% ipython --no-banner

In [1]: import numpy as np

In [2]: np.set_printoptions(precision=2, suppress=True, linewidth=200)

In [3]: A = np.load("w.npy")

In [4]: print(A)
[[-1  0  0  0  0  0  0 -1]
 [ 0 -2  0  0  0  3  0  0]
 [ 0  0  0  1 -3  0  3  0]
 [ 0  0  0 -3 -3  0  3  0]
 [ 0  0  3  1 -2  0 -3  0]
 [ 0 -1  0  0  0 -2  0  0]
 [ 0  0  0 -2  2  0 -3  0]
 [ 3  0  0  0  0  0  0  1]]

In [5]: other = A / np.linalg.norm(A, axis=1, keepdims=True)

In [6]: G = other @ other.T

In [7]: print(np.argwhere(np.triu(np.abs(G) > 0.95, 1)))
[]

In [8]: np.sort(np.abs(np.linalg.eigvals(A)))
Out[8]: array([0.37, 1.41, 1.41, 2.65, 2.65, 3.56, 5.26, 5.26])

In [9]: (A + A.T) / 2
Out[9]: 
array([[-1. ,  0. ,  0. ,  0. ,  0. ,  0. ,  0. ,  1. ],
       [ 0. , -2. ,  0. ,  0. ,  0. ,  1. ,  0. ,  0. ],
       [ 0. ,  0. ,  0. ,  0.5,  0. ,  0. ,  1.5,  0. ],
       [ 0. ,  0. ,  0.5, -3. , -1. ,  0. ,  0.5,  0. ],
       [ 0. ,  0. ,  0. , -1. , -2. ,  0. , -0.5,  0. ],
       [ 0. ,  1. ,  0. ,  0. ,  0. , -2. ,  0. ,  0. ],
       [ 0. ,  0. ,  1.5,  0.5, -0.5,  0. , -3. ,  0. ],
       [ 1. ,  0. ,  0. ,  0. ,  0. ,  0. ,  0. ,  1. ]])

In [10]: A @ A
Out[10]: 
array([[ -2,   0,   0,   0,   0,   0,   0,   0],
       [  0,   1,   0,   0,   0, -12,   0,   0],
       [  0,   0,  -9, -12,   9,   0,   3,   0],
       [  0,   0,  -9,   0,  21,   0,  -9,   0],
       [  0,   0,  -6,   4, -14,   0,  27,   0],
       [  0,   4,   0,   0,   0,   1,   0,   0],
       [  0,   0,   6,  14,  -4,   0,  -3,   0],
       [  0,   0,   0,   0,   0,   0,   0,  -2]])

In [11]: np.allclose(A, A.T)
Out[11]: False

In [12]: np.trace(A)
Out[12]: np.int64(-12)

In [13]: x = np.array([2, 0, -1, 0, -2, 0, -2, -1])

In [14]: A @ (2 * x)
Out[14]: array([-2,  0,  0,  0, 14,  0,  4, 10])

In [15]: A @ np.ones(8)
Out[15]: array([-2.,  1.,  1., -3., -1., -3., -3.,  4.])

In [16]: np.einsum("ij,j->i", A, x)
Out[16]: array([-1,  0,  0,  0,  7,  0,  2,  5])

In [17]: (A @ x).argmax()
Out[17]: np.int64(4)

In [18]: rng = np.random.default_rng(8403)

In [19]: lab = rng.permutation(8)

In [20]: lab
Out[20]: array([1, 2, 5, 0, 4, 7, 3, 6])

In [21]: other = A[lab][:, lab]

In [22]: print(np.trace(other))
-12

In [23]: np.allclose(other, A)
Out[23]: False

In [24]: mat = np.load("test18.npy")

In [25]: mat
Out[25]: 
array([[0, 0, 0, 1, 0, 0],
       [0, 0, 0, 0, 1, 1],
       [0, 0, 0, 1, 0, 0],
       [1, 0, 1, 0, 0, 0],
       [0, 1, 0, 0, 0, 1],
       [0, 1, 0, 0, 1, 0]])

In [26]: # looks like rank 5

In [27]: ev, vecs = np.linalg.eigh(mat)

In [28]: x = np.array([0, 2, -1, 6, 8, -7])

In [29]: np.linalg.eigvalsh(mat[1:, 1:])
Out[29]: array([-1., -1., -1.,  1.,  2.])

In [30]: np.round(vecs * np.abs(ev) @ vecs.T, 2) + 0
Out[30]: 
array([[0.71, 0.  , 0.71, 0.  , 0.  , 0.  ],
       [0.  , 1.33, 0.  , 0.  , 0.33, 0.33],
       [0.71, 0.  , 0.71, 0.  , 0.  , 0.  ],
       [0.  , 0.  , 0.  , 1.41, 0.  , 0.  ],
       [0.  , 0.33, 0.  , 0.  , 1.33, 0.33],
       [0.  , 0.33, 0.  , 0.  , 0.33, 1.33]])

In [31]: round(x @ mat @ x / (x @ x), 2), round(float(ev[0]), 2), round(ev[-1], 2)
Out[31]: (np.float64(-0.78), -1.41, np.float64(2.0))

In [32]: vecs * np.maximum(ev, 0) @ vecs.T
Out[32]: 
array([[0.35, 0.  , 0.35, 0.5 , 0.  , 0.  ],
       [0.  , 0.67, 0.  , 0.  , 0.67, 0.67],
       [0.35, 0.  , 0.35, 0.5 , 0.  , 0.  ],
       [0.5 , 0.  , 0.5 , 0.71, 0.  , 0.  ],
       [0.  , 0.67, 0.  , 0.  , 0.67, 0.67],
       [0.  , 0.67, 0.  , 0.  , 0.67, 0.67]])

In [33]: m1 = np.loadtxt("layer8.csv", delimiter=",")

In [34]: m1
Out[34]: 
array([[0., 2., 1., 3., 1., 0., 2., 0.],
       [0., 0., 0., 3., 1., 3., 0., 2.],
       [0., 0., 0., 2., 2., 0., 3., 2.],
       [0., 0., 0., 0., 2., 0., 2., 3.],
       [0., 0., 0., 0., 0., 1., 1., 1.],
       [0., 0., 0., 0., 0., 0., 3., 1.],
       [0., 0., 0., 0., 0., 0., 0., 0.],
       [0., 0., 0., 0., 0., 0., 0., 0.]])

In [35]: theta = np.radians(51)

In [36]: Rm = np.eye(8)

In [37]: Rm[6, 6] = Rm[1, 1] = np.cos(theta)

In [38]: Rm[6, 1], Rm[1, 6] = -np.sin(theta), np.sin(theta)

In [39]: Rm
Out[39]: 
array([[ 1.  ,  0.  ,  0.  ,  0.  ,  0.  ,  0.  ,  0.  ,  0.  ],
       [ 0.  ,  0.63,  0.  ,  0.  ,  0.  ,  0.  ,  0.78,  0.  ],
       [ 0.  ,  0.  ,  1.  ,  0.  ,  0.  ,  0.  ,  0.  ,  0.  ],
       [ 0.  ,  0.  ,  0.  ,  1.  ,  0.  ,  0.  ,  0.  ,  0.  ],
       [ 0.  ,  0.  ,  0.  ,  0.  ,  1.  ,  0.  ,  0.  ,  0.  ],
       [ 0.  ,  0.  ,  0.  ,  0.  ,  0.  ,  1.  ,  0.  ,  0.  ],
       [ 0.  , -0.78,  0.  ,  0.  ,  0.  ,  0.  ,  0.63,  0.  ],
       [ 0.  ,  0.  ,  0.  ,  0.  ,  0.  ,  0.  ,  0.  ,  1.  ]])

In [40]: other = m1 @ Rm.T

In [41]: np.allclose(m1 @ m1.T, other @ other.T)
Out[41]: True

In [42]: round(np.linalg.det(Rm), 2), round(float(np.trace(Rm)), 2)
Out[42]: (np.float64(1.0), 7.26)

In [43]: [round(float(np.linalg.det(mat[:i, :i])), 2) + 0 for i in range(1, 7)]
Out[43]: [0.0, 0.0, 0.0, 0.0, 0.0, 0.0]

In [44]: np.all(np.linalg.eigvalsh(mat) > 0)
Out[44]: np.False_

In [45]: r0 = np.array([3, 2, -1, -1, -1])

In [46]: X = -1 * np.eye(5) + np.outer(r0, r0)

In [47]: X
Out[47]: 
array([[ 8.,  6., -3., -3., -3.],
       [ 6.,  3., -2., -2., -2.],
       [-3., -2.,  0.,  1.,  1.],
       [-3., -2.,  1.,  0.,  1.],
       [-3., -2.,  1.,  1.,  0.]])

In [48]: np.allclose(m1[:-1].T @ np.linalg.lstsq(m1[:-1].T, m1[-1])[0], m1[-1])
Out[48]: True

In [49]: print(round(float(np.trace(np.linalg.pinv(m1) @ m1)), 2))
6.0

In [50]: np.unique(m1.round(6), axis=0).shape
Out[50]: (7, 8)

In [51]: np.round(m1 @ np.linalg.pinv(m1) @ m1, 2) + 0
Out[51]: 
array([[0., 2., 1., 3., 1., 0., 2., 0.],
       [0., 0., 0., 3., 1., 3., 0., 2.],
       [0., 0., 0., 2., 2., 0., 3., 2.],
       [0., 0., 0., 0., 2., 0., 2., 3.],
       [0., 0., 0., 0., 0., 1., 1., 1.],
       [0., 0., 0., 0., 0., 0., 3., 1.],
       [0., 0., 0., 0., 0., 0., 0., 0.],
       [0., 0., 0., 0., 0., 0., 0., 0.]])
